In [1]: import numpy as np

In [2]: np.set_printoptions(precision=3, suppress=True, linewidth=160)

In [3]: mat = np.array([[0, 0, 0], [0, 2, 0], [0, 0, 2]])

In [4]: vec = np.array([-8, -9, -9])

In [5]: a = np.maximum(mat @ vec, 0)

In [6]: np.flatnonzero(a > 1e-9)
Out[6]: array([], dtype=int64)

In [7]: np.tanh(mat @ vec)
Out[7]: array([ 0., -1., -1.])

In [8]: np.linalg.eigvals(mat)
Out[8]: array([0., 2., 2.])

In [9]: np.kron(np.eye(2, dtype=int), mat)
Out[9]: 
array([[0, 0, 0, 0, 0, 0],
       [0, 2, 0, 0, 0, 0],
       [0, 0, 2, 0, 0, 0],
       [0, 0, 0, 0, 0, 0],
       [0, 0, 0, 0, 2, 0],
       [0, 0, 0, 0, 0, 2]])

In [10]: np.poly(mat)
Out[10]: array([ 1., -4.,  4.,  0.])

In [11]: left, sigma, VT = np.linalg.svd(mat)

In [12]: vecs = VT[:(sigma > 1e-8).sum()]

In [13]: rng = np.random.default_rng(45128)

In [14]: vec = mat[2] + 5 * mat[0] + rng.integers(2) * np.eye(3)[0]

In [15]: vec
Out[15]: array([0., 0., 2.])

In [16]: np.linalg.matrix_rank(np.vstack([mat, vec]))
Out[16]: np.int64(2)

In [17]: vecs.T @ vecs
Out[17]: 
array([[0., 0., 0.],
       [0., 1., 0.],
       [0., 0., 1.]])

In [18]: np.allclose(vecs.T @ vecs @ vec, vec)
Out[18]: True

In [19]: np.diag(vecs.T @ vecs)
Out[19]: array([0., 1., 1.])

In [20]: feats = np.load("w.npy")

In [21]: feats
Out[21]: 
array([[ 2.704,  0.159,  0.604,  0.002],
       [ 0.566,  0.628, -0.293,  1.517],
       [-0.323,  0.366, -2.124, -0.142]])

In [22]: other = np.array([[2, 0, -1], [2, 0, -1]])

In [23]: W2 = np.kron(other, feats)

In [24]: W2.shape
Out[24]: (6, 12)

In [25]: other = np.array([[2, 5, 0], [1, 2, -5], [5, -5, -4]])

In [26]: J = np.triu(other, 1)

In [27]: J
Out[27]: 
array([[ 0,  5,  0],
       [ 0,  0, -5],
       [ 0,  0,  0]])

In [28]: # null space of dimension 1

In [29]: J @ J.T
Out[29]: 
array([[25,  0,  0],
       [ 0, 25,  0],
       [ 0,  0,  0]])

In [30]: np.linalg.norm(J, axis=0)
Out[30]: array([0., 5., 5.])

In [31]: np.linalg.pinv(J)
Out[31]: 
array([[ 0. ,  0. ,  0. ],
       [ 0.2,  0. ,  0. ],
       [ 0. , -0.2,  0. ]])

In [32]: J[:, 2] @ J[:, 0]
Out[32]: np.int64(0)

In [33]: left, sigma, VT = np.linalg.svd(J)

In [34]: vecs = VT[:(sigma > 1e-8).sum()]

In [35]: vec = J[0] + -3 * J[1] + rng.integers(2) * np.eye(3)[2]

In [36]: vec
Out[36]: array([ 0.,  5., 15.])

In [37]: np.allclose(vecs.T @ vecs @ vec, vec)
Out[37]: True

In [38]: np.linalg.matrix_rank(np.vstack([J, vec]))
Out[38]: np.int64(2)

In [39]: left, sigma, VT = np.linalg.svd(J)

In [40]: sigma
Out[40]: array([5., 5., 0.])

In [41]: other = left[:, :2] @ np.diag(sigma[:2]) @ VT[:2]

In [42]: np.abs(J - other).max()
Out[42]: np.float64(0.0)

In [43]: round(np.linalg.norm(J - other) / np.linalg.norm(J), 3)
Out[43]: np.float64(0.0)

In [44]: np.round(np.linalg.norm(J - other, 2), 3), sigma[2]
Out[44]: (np.float64(0.0), np.float64(0.0))

In [45]: K = np.load("case4.npy")

In [46]: K
Out[46]: 
array([[1.  , 0.9 , 0.81],
       [0.9 , 1.  , 0.9 ],
       [0.81, 0.9 , 1.  ]])

In [47]: ev, vecs = np.linalg.eigh(K)

In [48]: np.unique(ev.round(6) + 0, return_counts=True)[1]
Out[48]: array([1, 1, 1])

In [49]: ev.sum(), np.trace(K)
Out[49]: (np.float64(3.0), np.float64(3.0))

In [50]: np.round(vecs.T @ vecs, 3) + 0
Out[50]: 
array([[1., 0., 0.],
       [0., 1., 0.],
       [0., 0., 1.]])

In [51]: np.linalg.svd(K, compute_uv=False)
Out[51]: array([2.741, 0.19 , 0.069])

In [52]: arr = np.array([[1, -1, -2], [1, -2, 1], [-2, 1, -2]])

In [53]: C2 = mat.T @ mat

In [54]: C2
Out[54]: 
array([[0, 0, 0],
       [0, 4, 0],
       [0, 0, 4]])

In [55]: np.linalg.eigvalsh(C2)[::-1]
Out[55]: array([4., 4., 0.])

In [56]: np.trace(C2), (mat ** 2).sum()
Out[56]: (np.int64(8), np.int64(8))

In [57]: np.diag(C2)
Out[57]: array([0, 4, 4])

In [58]: ev, vecs = np.linalg.eig(arr)

In [59]: np.sort(np.linalg.eigvals(np.linalg.inv(arr)))
Out[59]: array([-0.694, -0.294,  0.544])

In [60]: ev
Out[60]: array([ 1.838, -3.398, -1.441])

In [61]: (arr - arr.T) / 2
Out[61]: 
array([[ 0., -1.,  0.],
       [ 1.,  0.,  0.],
       [ 0.,  0.,  0.]])

In [62]: np.allclose(arr, arr.T)
Out[62]: False

In [63]: np.sort(np.abs(np.linalg.eigvals(arr)))
Out[63]: array([1.441, 1.838, 3.398])

In [64]: np.round(np.linalg.det(arr), 3)
Out[64]: np.float64(9.0)

In [65]: np.einsum("ii->", arr)
Out[65]: np.int64(-3)

In [66]: np.linalg.eigvals(arr)
Out[66]: array([ 1.838, -3.398, -1.441])

In [67]: np.round(np.linalg.det(2 * arr), 3), round(float(np.linalg.det(arr)), 3)
Out[67]: (np.float64(72.0), 9.0)

In [68]: W0 = np.load("layer13.npy")

In [69]: W0
Out[69]: 
array([[-2., -1.,  2.,  3.],
       [ 1.,  3.,  1.,  3.],
       [ 0.,  1.,  0., -2.],
       [ 0.,  0.,  0., -9.]])

In [70]: # column 3 dominates

In [71]: t3 = np.stack([W0, 5 * W0, W0[::-1]])

In [72]: np.einsum("bij,cij->bc", t3, t3)
Out[72]: 
array([[ 124.,  620.,  -60.],
       [ 620., 3100., -300.],
       [ -60., -300.,  124.]])

In [73]: np.linalg.matrix_rank(t3)
Out[73]: array([4, 4, 4])

In [74]: np.linalg.det(t3)
Out[74]: array([   -36., -22500.,    -36.])

In [75]: t3.shape
Out[75]: (3, 4, 4)

In [76]: (t3 @ W0.T).shape
Out[76]: (3, 4, 4)

In [77]: np.prod(np.diag(J)), round(np.linalg.det(J), 3)
Out[77]: (np.int64(0), np.float64(0.0))

In [78]: np.linalg.inv(J)
LinAlgError: Singular matrix


In [79]: np.linalg.matrix_power(J - np.diag(np.diag(J)), 3)
Out[79]: 
array([[0, 0, 0],
       [0, 0, 0],
       [0, 0, 0]])

In [80]: def softmax(z):
    ...:     e = np.exp(z - z.max(axis=-1, keepdims=True))
    ...:     return e / e.sum(axis=-1, keepdims=True)
    ...: 

In [81]: np.round(softmax(10 * feats[0]), 3) + 0
Out[81]: array([1., 0., 0., 0.])

In [82]: S = feats @ feats.T / np.sqrt(4)

In [83]: softmax(S)[0] @ feats
Out[83]: array([2.593, 0.18 , 0.547, 0.064])

In [84]: data = np.load("run4.npy")

In [85]: data
Out[85]: 
array([[-11.948,  13.676,   8.38 ],
       [  6.608,  11.098,  15.27 ],
       [ 13.414,  12.796,  -7.506],
       [ -9.396,  15.555,  -8.352],
       [-16.26 ,  11.168,   3.303],
       [-11.2  , -14.834,   7.383],
       [-19.985,  -0.716,  -0.264],
       [ 19.896,  -1.99 ,  -0.415],
       [-10.637,   1.236, -16.892],
       [ -1.377,  -3.982,  19.551],
       [ -9.186,  -5.864,  16.77 ],
       [  8.091,  18.201,   1.804],
       [ 10.436, -13.868,  -9.939],
       [ 18.573,   0.635,  -7.392],
       [ 17.84 ,  -0.051,  -9.041],
       [-17.402,   0.675,   9.835],
       [ 15.874,  -1.42 , -12.083],
       [-10.317, -11.457, -12.74 ]])

In [86]: r0, r1 = data[3], data[6]

In [87]: round(float(r0 @ r0), 3)
Out[87]: 399.999

In [88]: np.round(r0 @ r1, 3)
Out[88]: np.float64(178.847)

In [89]: p = (r0 @ r1) / (r0 @ r0) * r0

In [90]: round(float(np.linalg.norm(r0 + r1) ** 2 + np.linalg.norm(r0 - r1) ** 2), 3)
Out[90]: 1599.963

In [91]: round(float((r1 - p) @ r0), 3)
Out[91]: -0.0

In [92]: np.linalg.matrix_rank(np.outer(r0, r1))
Out[92]: np.int64(1)

In [93]: labels = rng.permutation(3)

In [94]: other = data[:, labels] * rng.choice([-1, 1], 3)

In [95]: other
Out[95]: 
array([[ -8.38 , -11.948, -13.676],
       [-15.27 ,   6.608, -11.098],
       [  7.506,  13.414, -12.796],
       [  8.352,  -9.396, -15.555],
       [ -3.303, -16.26 , -11.168],
       [ -7.383, -11.2  ,  14.834],
       [  0.264, -19.985,   0.716],
       [  0.415,  19.896,   1.99 ],
       [ 16.892, -10.637,  -1.236],
       [-19.551,  -1.377,   3.982],
       [-16.77 ,  -9.186,   5.864],
       [ -1.804,   8.091, -18.201],
       [  9.939,  10.436,  13.868],
       [  7.392,  18.573,  -0.635],
       [  9.041,  17.84 ,   0.051],
       [ -9.835, -17.402,  -0.675],
       [ 12.083,  15.874,   1.42 ],
       [ 12.74 , -10.317,  11.457]])

In [96]: left, _, VT = np.linalg.svd(data.T @ other)

In [97]: labels
Out[97]: array([2, 0, 1])

In [98]: cen = data - data.mean(axis=0)

In [99]: vecs = np.linalg.svd(cen)[2][:1]

In [100]: other = cen - cen @ vecs.T @ vecs

In [101]: np.round(np.diag(vecs.T @ vecs), 3) + 0
Out[101]: array([0.812, 0.   , 0.188])

In [102]: (cen @ vecs.T).std(axis=0)
Out[102]: array([14.36])

In [103]: round(np.linalg.norm(other) / np.linalg.norm(cen), 3)
Out[103]: np.float64(0.693)

In [104]: E = np.loadtxt("a.csv", delimiter=",")

In [105]: E
Out[105]: 
array([[-2.209,  2.12 , -3.953],
       [-3.914, -1.277, -2.837],
       [-1.682, -4.527, -1.295],
       [-3.611,  1.47 , -3.131],
       [ 0.062, -4.498, -2.184],
       [-0.939, -0.498,  4.886],
       [-0.713,  4.946, -0.179],
       [-4.426,  0.498,  2.272],
       [ 4.437, -1.028,  2.062],
       [-3.644,  1.626, -3.013],
       [ 0.142, -4.446,  2.282],
       [-4.311,  2.055,  1.48 ],
       [-1.972, -0.845,  4.517],
       [-4.303, -0.102, -2.545],
       [-4.337, -1.553, -1.945],
       [-4.548,  0.289,  2.058],
       [-3.441,  1.786, -3.157],
       [-4.401, -1.303, -1.983],
       [-1.108,  0.334, -4.864],
       [ 0.909, -1.12 , -4.787],
       [ 0.119,  1.882, -4.631]])

In [106]: vec = np.array([-2, 3, 3])

In [107]: target = E @ vec

In [108]: np.linalg.solve(E.T @ E, E.T @ target)
Out[108]: array([-2.,  3.,  3.])

In [109]: target = target + 0.05 * rng.normal(size=21)

In [110]: target
Out[110]: 
array([ -1.079,  -4.607, -14.153,   2.33 , -20.193,  15.094,  15.764,  17.171,  -5.755,   3.114,  -6.784,  19.318,  15.007,   0.712,  -1.778,  16.176,   2.708,
        -1.059, -11.349, -19.54 ,  -8.424])

In [111]: b, *_ = np.linalg.lstsq(E, target)

In [112]: np.round(E.T @ (target - E @ b), 3) + 0
Out[112]: array([0., 0., 0.])

In [113]: b
Out[113]: array([-2.004,  3.008,  3.004])

In [114]: b.round()
Out[114]: array([-2.,  3.,  3.])

In [115]: [round(float(np.linalg.norm(np.linalg.solve(E.T @ E + lam * np.eye(3), E.T @ target))), 2) for lam in (0, 1, 10, 100)]
Out[115]: [4.7, 4.66, 4.37, 2.68]

In [116]: np.round(np.linalg.norm(target - E @ b), 3)
Out[116]: np.float64(0.195)
